In [1]: import numpy as np

In [2]: from numpy import linalg as LA

In [3]: np.set_printoptions(precision=2, suppress=True, linewidth=100, floatmode="fixed")

In [4]: def rd(a):
   ...:     return np.round(a, 2) + 0
   ...: 

In [5]: E = np.load("m.npy")

In [6]: E
Out[6]: 
array([[ 1.89,  1.42,  4.19,  3.47],
       [ 1.69,  1.86,  4.18,  3.25],
       [ 1.76,  1.85,  3.96,  3.57],
       [ 1.92,  1.69,  4.04,  4.32],
       [ 1.82,  2.25,  4.11,  3.37],
       [ 2.04,  1.62,  3.79,  3.70],
       [ 1.98,  2.13,  4.29,  4.33],
       [ 2.24,  2.07,  3.65,  3.89],
       [ 1.82,  2.41,  4.23,  3.68],
       [ 1.99,  1.88,  4.19,  3.88],
       [ 3.89,  0.32,  3.52,  4.99],
       [ 3.56,  0.13,  4.36,  4.95],
       [ 4.05, -0.01,  4.25,  4.78],
       [ 4.12, -0.46,  3.36,  4.77],
       [ 3.88, -0.11,  4.10,  5.40],
       [ 4.62,  0.46,  4.14,  5.29],
       [ 3.27, -0.02,  4.01,  4.94],
       [ 4.06,  0.24,  3.65,  4.94],
       [ 4.08,  0.28,  4.21,  5.25],
       [ 3.47,  0.03,  3.91,  4.91]])

In [7]: vec = np.array([3, -2, 2, -2])

In [8]: target = E @ vec

In [9]: rd(LA.lstsq(E, target)[0])
Out[9]: array([ 3.00, -2.00,  2.00, -2.00])

In [10]: rd(LA.solve(E.T @ E, E.T @ target))
Out[10]: array([ 3.00, -2.00,  2.00, -2.00])

In [11]: rd(LA.pinv(E) @ E)
Out[11]: 
array([[1.00, 0.00, 0.00, 0.00],
       [0.00, 1.00, 0.00, 0.00],
       [0.00, 0.00, 1.00, 0.00],
       [0.00, 0.00, 0.00, 1.00]])

In [12]: rng = np.random.default_rng(69)

In [13]: target = target + 0.02 * rng.normal(size=20)

In [14]: rd(target)
Out[14]: 
array([ 4.28,  3.22,  2.41,  1.80,  2.41,  3.08,  1.62,  2.09,  1.74,  2.82,  8.10,  9.23, 11.12,
       10.47,  9.26, 10.63,  8.01,  9.13,  9.63,  8.34])

In [15]: b, *_ = LA.lstsq(E, target)

In [16]: rd(b)
Out[16]: array([ 3.00, -2.01,  2.01, -2.00])

In [17]: rd(E.T @ (target - E @ b))
Out[17]: array([0.00, 0.00, 0.00, 0.00])

In [18]: w1 = np.array([[-1, -3], [-2, 0], [3, -1], [-2, -1]])

In [19]: b = np.array([0, 1])

In [20]: H = np.maximum(E @ w1 + b, 0)

In [21]: (H > 0).mean(axis=0)
Out[21]: array([0.10, 0.00])

In [22]: LA.matrix_rank(H)
Out[22]: np.int64(1)

In [23]: rd(H)
Out[23]: 
array([[0.90, 0.00],
       [0.63, 0.00],
       [0.00, 0.00],
       [0.00, 0.00],
       [0.00, 0.00],
       [0.00, 0.00],
       [0.00, 0.00],
       [0.00, 0.00],
       [0.00, 0.00],
       [0.00, 0.00],
       [0.00, 0.00],
       [0.00, 0.00],
       [0.00, 0.00],
       [0.00, 0.00],
       [0.00, 0.00],
       [0.00, 0.00],
       [0.00, 0.00],
       [0.00, 0.00],
       [0.00, 0.00],
       [0.00, 0.00]])

In [24]: (H > 0).astype(int)
Out[24]: 
array([[1, 0],
       [1, 0],
       [0, 0],
       [0, 0],
       [0, 0],
       [0, 0],
       [0, 0],
       [0, 0],
       [0, 0],
       [0, 0],
       [0, 0],
       [0, 0],
       [0, 0],
       [0, 0],
       [0, 0],
       [0, 0],
       [0, 0],
       [0, 0],
       [0, 0],
       [0, 0]])

In [25]: cent = np.array([[-2, -9, 0], [-5, -9, 3]])

In [26]: (H @ cent).round(6).argmax(axis=1)
Out[26]: array([2, 2, 0, 0, 0, 0, 0, 0, 0, 0, 0, 0, 0, 0, 0, 0, 0, 0, 0, 0])

In [27]: z = E[:, 2] > np.median(E[:, 2])

In [28]: r0 = E[z].mean(axis=0) - E[~z].mean(axis=0)

In [29]: ((E - E.mean(axis=0)) @ r0 > 0).astype(int)
Out[29]: array([1, 1, 1, 1, 1, 1, 1, 1, 1, 1, 0, 0, 0, 0, 0, 0, 0, 0, 0, 0])

In [30]: np.argsort(-np.abs(r0).round(6), kind="stable")
Out[30]: array([1, 2, 3, 0])

In [31]: Xs = E - E.mean(axis=1)
---------------------------------------------------------------------------
ValueError                                Traceback (most recent call last)
Cell In[31], line 1
----> 1 Xs = E - E.mean(axis=1)

ValueError: operands could not be broadcast together with shapes (20,4) (20,) 

In [32]: Xs = E - E.mean(axis=0)

In [33]: Uu, sig, Vt = LA.svd(Xs, full_matrices=False)

In [34]: rd(Vt[0] * np.sign(Vt[0, np.abs(Vt[0]).argmax()]))
Out[34]: array([ 0.67, -0.61, -0.04,  0.43])

In [35]: rd(sig)
Out[35]: array([6.80, 1.48, 1.21, 0.93])

In [36]: np.abs(Uu[:, 0]).argmax()
Out[36]: np.int64(4)

In [37]: rd(Xs.mean(axis=0))
Out[37]: array([0.00, 0.00, 0.00, 0.00])

In [38]: Xs = E - E.mean(axis=0)

In [39]: evecs = LA.svd(Xs)[2][:1]

In [40]: Y = Xs - Xs @ evecs.T @ evecs

In [41]: rd((Xs @ evecs.T).std(axis=0))
Out[41]: array([1.52])

In [42]: rd(Y.std(axis=0))
Out[42]: array([0.19, 0.25, 0.26, 0.24])

In [43]: rd(LA.norm(Y) / LA.norm(Xs))
Out[43]: np.float64(0.3)

In [44]: rd(np.diag(evecs.T @ evecs))
Out[44]: array([0.44, 0.37, 0.00, 0.19])

In [45]: rd(np.cov(Xs @ evecs.T, rowvar=False))
Out[45]: np.float64(2.43)

In [46]: X = np.load("block1.npy")

In [47]: X
Out[47]: 
array([[4, 2],
       [2, 1]])

In [48]: blk = np.stack([E, -2 * E, E[::-1]])

In [49]: (blk @ E.T).shape
Out[49]: (3, 20, 20)

In [50]: rd(LA.norm(blk, axis=(1, 2)))
Out[50]: array([30.75, 61.49, 30.75])
